$ python -q
>>> import numpy as np
>>> import numpy.linalg as la
>>> np.set_printoptions(precision=2, suppress=True, linewidth=200, floatmode="fixed")
>>> m1 = np.loadtxt("out16.csv", delimiter=",")
>>> m1
array([[-1.01, -0.42,  1.30],
       [ 3.32,  1.01, -3.24],
       [-1.38, -0.44,  0.29],
       [-4.63, -1.96,  5.11],
       [-3.90, -1.47,  4.00],
       [-2.65, -1.20,  2.91],
       [ 2.98,  0.83, -3.24],
       [-1.07, -0.61,  0.81],
       [ 0.98,  0.11, -0.90],
       [-2.05, -0.96,  1.28],
       [-3.42, -1.37,  3.30],
       [ 0.85,  0.38, -1.25],
       [ 2.89,  1.31, -3.60],
       [-0.36, -0.40,  0.33],
       [ 4.37,  1.92, -4.16],
       [ 2.23,  0.36, -3.06],
       [-2.47, -1.26,  2.56],
       [-4.15, -1.55,  4.49],
       [-1.39, -0.77,  1.64],
       [-0.41, -0.06,  0.57],
       [ 4.64,  1.78, -4.22],
       [ 0.04,  0.41, -0.37],
       [ 6.44,  2.40, -6.74],
       [ 3.57,  0.91, -3.51],
       [-1.18, -0.33,  1.17],
       [-0.38,  0.03,  0.21],
       [-6.53, -3.08,  6.29],
       [ 5.96,  2.20, -5.66],
       [ 4.07,  1.17, -3.33],
       [-2.49, -0.77,  2.18],
       [ 1.29,  0.19, -0.45],
       [-0.65, -0.28,  0.42],
       [ 2.83,  0.63, -2.62],
       [-1.82, -0.99,  2.69],
       [-2.92, -1.35,  2.62],
       [-3.49, -0.60,  3.13],
       [-0.35, -0.40,  0.74]])
>>> vec = np.array([8, 4, 5])
>>> target = m1 @ vec
>>> la.solve(m1.T @ m1, m1.T @ target)
array([8.00, 4.00, 5.00])
>>> try:
...     la.solve(m1, target)
... except la.LinAlgError as e:
...     print(repr(e))
... 
LinAlgError('Last 2 dimensions of the array must be square')
>>> rng = np.random.default_rng(558)
>>> target = target + 0.3 * rng.normal(size=37)
>>> target
array([ -3.38,  14.53, -11.56, -19.43, -17.26, -11.54,  11.12,  -6.66,   3.72, -13.73, -16.12,   1.99,  10.33,  -2.79,  21.81,   4.35, -11.99, -17.38,  -5.71,  -0.53,  23.38,  -0.22,  28.11,  14.78,
        -4.90,  -1.43, -32.94,  28.53,  20.56, -11.61,   8.78,  -4.65,  11.88,  -5.13, -15.45, -14.96,   0.03])
>>> beta, *_ = la.lstsq(m1, target)
>>> beta.round()
array([8.00, 4.00, 5.00])
>>> np.round(la.norm(target - m1 @ beta), 2)
np.float64(1.52)
>>> [round(float(la.norm(la.solve(m1.T @ m1 + lam * np.eye(3), m1.T @ target))), 2) for lam in (0, 1, 10, 100)]
[10.1, 8.12, 3.98, 2.77]
>>> labels = m1[:, 2] > np.median(m1[:, 2])
>>> f = m1[labels].mean(axis=0) - m1[~labels].mean(axis=0)
>>> f
array([-4.85, -1.83,  4.97])
>>> round(float((((m1 - m1.mean(axis=0)) @ f > 0) == labels).mean()), 2)
0.89
>>> np.argsort(-np.abs(f).round(6), kind="stable")
array([2, 0, 1])
>>> labels.astype(int)
array([1, 0, 0, 1, 1, 1, 0, 1, 0, 1, 1, 0, 0, 0, 0, 0, 1, 1, 1, 1, 0, 0, 0, 0, 1, 0, 1, 0, 0, 1, 0, 0, 0, 1, 1, 1, 1])
>>> out = np.c_[m1[:, :2] @ np.array([[-4, -4], [1, 4]]), np.array([1, 0, 0, 0, 2, 0, 0, 2, 1, 0, 0, 0, 0, 0, 2, 2, 0, 2, 1, 2, 0, 0, 2, 0, 2, 0, 1, 2, 1, 2, 0, 1, 2, 1, 0, 2, 2])]
>>> out
array([[  3.62,   2.36,   1.00],
       [-12.27,  -9.24,   0.00],
       [  5.08,   3.76,   0.00],
       [ 16.56,  10.68,   0.00],
       [ 14.13,   9.72,   2.00],
       [  9.40,   5.80,   0.00],
       [-11.09,  -8.60,   0.00],
       [  3.67,   1.84,   2.00],
       [ -3.81,  -3.48,   1.00],
       [  7.24,   4.36,   0.00],
       [ 12.31,   8.20,   0.00],
       [ -3.02,  -1.88,   0.00],
       [-10.25,  -6.32,   0.00],
       [  1.04,  -0.16,   0.00],
       [-15.56,  -9.80,   2.00],
       [ -8.56,  -7.48,   2.00],
       [  8.62,   4.84,   0.00],
       [ 15.05,  10.40,   2.00],
       [  4.79,   2.48,   1.00],
       [  1.58,   1.40,   2.00],
       [-16.78, -11.44,   0.00],
       [  0.25,   1.48,   0.00],
       [-23.36, -16.16,   2.00],
       [-13.37, -10.64,   0.00],
       [  4.39,   3.40,   2.00],
       [  1.55,   1.64,   0.00],
       [ 23.04,  13.80,   1.00],
       [-21.64, -15.04,   2.00],
       [-15.11, -11.60,   1.00],
       [  9.19,   6.88,   2.00],
       [ -4.97,  -4.40,   0.00],
       [  2.32,   1.48,   1.00],
       [-10.69,  -8.80,   2.00],
       [  6.29,   3.32,   1.00],
       [ 10.33,   6.28,   0.00],
       [ 13.36,  11.56,   2.00],
       [  1.00,  -0.20,   2.00]])
>>> np.round(la.norm(out - m1 @ la.lstsq(m1, out)[0], axis=0), 2) + 0
array([0.00, 0.00, 7.59])
>>> la.norm(la.qr(m1)[0].T @ out, axis=0) ** 2 / ((out ** 2).sum(axis=0) + 1e-12)
array([1.00, 1.00, 0.02])
>>> np.round(la.lstsq(m1, out[:, 0])[0], 2) + 0
array([-4.00,  1.00,  0.00])
>>> la.matrix_rank(out)
np.int64(3)
>>> feats = np.load("block19.npy")
>>> feats
array([[0.06, 0.12, 0.12, 0.12, 0.12, 0.19, 0.25],
       [0.25, 0.22, 0.06, 0.22, 0.00, 0.16, 0.09],
       [0.03, 0.06, 0.09, 0.22, 0.28, 0.28, 0.03],
       [0.08, 0.08, 0.00, 0.38, 0.25, 0.12, 0.08],
       [0.09, 0.09, 0.26, 0.12, 0.15, 0.21, 0.09],
       [0.03, 0.15, 0.21, 0.12, 0.03, 0.21, 0.24],
       [0.15, 0.21, 0.09, 0.00, 0.24, 0.18, 0.12]])
>>> feats @ np.ones(7)
array([1.00, 1.00, 1.00, 1.00, 1.00, 1.00, 1.00])
>>> feats.sum(axis=1)
array([1.00, 1.00, 1.00, 1.00, 1.00, 1.00, 1.00])
>>> la.matrix_power(feats, 100)
array([[0.10, 0.13, 0.12, 0.17, 0.15, 0.19, 0.13],
       [0.10, 0.13, 0.12, 0.17, 0.15, 0.19, 0.13],
       [0.10, 0.13, 0.12, 0.17, 0.15, 0.19, 0.13],
       [0.10, 0.13, 0.12, 0.17, 0.15, 0.19, 0.13],
       [0.10, 0.13, 0.12, 0.17, 0.15, 0.19, 0.13],
       [0.10, 0.13, 0.12, 0.17, 0.15, 0.19, 0.13],
       [0.10, 0.13, 0.12, 0.17, 0.15, 0.19, 0.13]])
>>> la.matrix_power(feats, 2)
array([[0.10, 0.15, 0.12, 0.15, 0.16, 0.19, 0.13],
       [0.11, 0.14, 0.09, 0.19, 0.13, 0.18, 0.15],
       [0.08, 0.12, 0.15, 0.19, 0.14, 0.19, 0.13],
       [0.10, 0.12, 0.12, 0.21, 0.16, 0.17, 0.12],
       [0.08, 0.12, 0.13, 0.17, 0.16, 0.21, 0.12],
       [0.10, 0.15, 0.11, 0.16, 0.16, 0.20, 0.12],
       [0.11, 0.15, 0.15, 0.14, 0.12, 0.20, 0.14]])
>>> pr = np.eye(7)[3]
>>> for _ in range(7):
...     pr = pr @ feats
...     print(pr.round(2))
... 
[0.08 0.08 0.00 0.38 0.25 0.12 0.08]
[0.10 0.12 0.12 0.21 0.16 0.17 0.12]
[0.10 0.13 0.12 0.18 0.16 0.19 0.13]
[0.10 0.13 0.12 0.18 0.15 0.19 0.13]
[0.10 0.13 0.12 0.18 0.15 0.19 0.13]
[0.10 0.13 0.12 0.17 0.15 0.19 0.13]
[0.10 0.13 0.12 0.17 0.15 0.19 0.13]
>>> theta = np.radians(180)
>>> r_ = np.eye(7)
>>> r_[2, 2] = r_[6, 6] = np.cos(theta)
>>> r_[2, 6], r_[6, 2] = -np.sin(theta), np.sin(theta)
>>> r_.round(2) + 0
array([[ 1.00,  0.00,  0.00,  0.00,  0.00,  0.00,  0.00],
       [ 0.00,  1.00,  0.00,  0.00,  0.00,  0.00,  0.00],
       [ 0.00,  0.00, -1.00,  0.00,  0.00,  0.00,  0.00],
       [ 0.00,  0.00,  0.00,  1.00,  0.00,  0.00,  0.00],
       [ 0.00,  0.00,  0.00,  0.00,  1.00,  0.00,  0.00],
       [ 0.00,  0.00,  0.00,  0.00,  0.00,  1.00,  0.00],
       [ 0.00,  0.00,  0.00,  0.00,  0.00,  0.00, -1.00]])
>>> out = feats @ r_.T
>>> la.svd(feats, compute_uv=False), la.svd(out, compute_uv=False)
(array([1.02, 0.37, 0.29, 0.24, 0.17, 0.09, 0.04]), array([1.02, 0.37, 0.29, 0.24, 0.17, 0.09, 0.04]))
>>> np.abs(out - feats).max(axis=0)
array([0.00, 0.00, 0.53, 0.00, 0.00, 0.00, 0.50])
>>> out.round(2) + 0
array([[ 0.06,  0.12, -0.13,  0.12,  0.12,  0.19, -0.25],
       [ 0.25,  0.22, -0.06,  0.22,  0.00,  0.16, -0.09],
       [ 0.03,  0.06, -0.09,  0.22,  0.28,  0.28, -0.03],
       [ 0.08,  0.08,  0.00,  0.38,  0.25,  0.12, -0.08],
       [ 0.09,  0.09, -0.26,  0.12,  0.15,  0.21, -0.09],
       [ 0.03,  0.15, -0.21,  0.12,  0.03,  0.21, -0.24],
       [ 0.15,  0.21, -0.09,  0.00,  0.24,  0.18, -0.12]])
>>> np.round(la.det(r_), 2), np.trace(r_)
(np.float64(1.0), np.float64(3.0))
>>> out = np.array([[0.3, 0.9, 0.2, -0.3],
...     [0.6, -1.2, 1.3, -1.9],
...     [-1.2, -0.1, -0.6, -0.5],
...     [-1.0, 0.9, 2.0, -0.5],
...     [-1.5, -1.0, 0.8, -0.7],
...     [-1.5, -1.1, 0.2, 0.3],
...     [-0.6, -0.5, 0.3, -0.6],
...     [-1.2, -0.4, -0.9, -0.8],
...     [-0.8, -0.7, 0.3, 1.4]])
>>> W2 = np.array([[2.9, 1.8, -0.2, 0.5, 0.3, -0.6, 0.3],
...     [-1.3, -0.4, -0.2, -0.8, -1.1, -0.7, 0.1],
...     [0.9, -0.2, 0.7, 1.1, 0.7, -0.2, -1.2],
...     [0.0, -0.7, -1.0, -0.4, 0.0, 1.5, 1.5]])
>>> W0 = out @ W2
>>> W0
array([[-0.12,  0.35,  0.20, -0.23, -0.76, -1.30, -0.51],
       [ 4.47,  2.63,  2.93,  3.45,  2.41, -2.63, -4.35],
       [-3.89, -1.65,  0.34, -0.98, -0.67,  0.16, -0.40],
       [-2.27, -2.21,  1.92,  1.18,  0.11, -1.18, -3.36],
       [-2.33, -1.97,  1.76,  1.21,  1.21,  0.39, -2.56],
       [-2.74, -2.51,  0.36,  0.23,  0.90,  2.08, -0.35],
       [-0.82, -0.52,  1.03,  0.67,  0.58, -0.25, -1.49],
       [-3.77, -1.26,  0.49, -0.95, -0.55, -0.02, -0.52],
       [-1.14, -2.20, -0.89, -0.07,  0.74,  3.01,  1.43]])
>>> round(la.norm(W0, 2), 2)
np.float64(10.73)
>>> la.norm(W0, axis=0)
array([8.33, 5.61, 4.21, 4.15, 3.21, 4.86, 6.47])
>>> round(float(la.norm(W0[5] - W0[7])), 2)
3.25
>>> np.round(la.norm(W0, "nuc"), 2)
np.float64(25.06)
>>> la.norm(W0, axis=1).argmax()
np.int64(1)
>>> round(float(la.norm(W0[5], 1)), 2), round(la.norm(W0[5], np.inf), 2)
(9.17, np.float64(2.74))
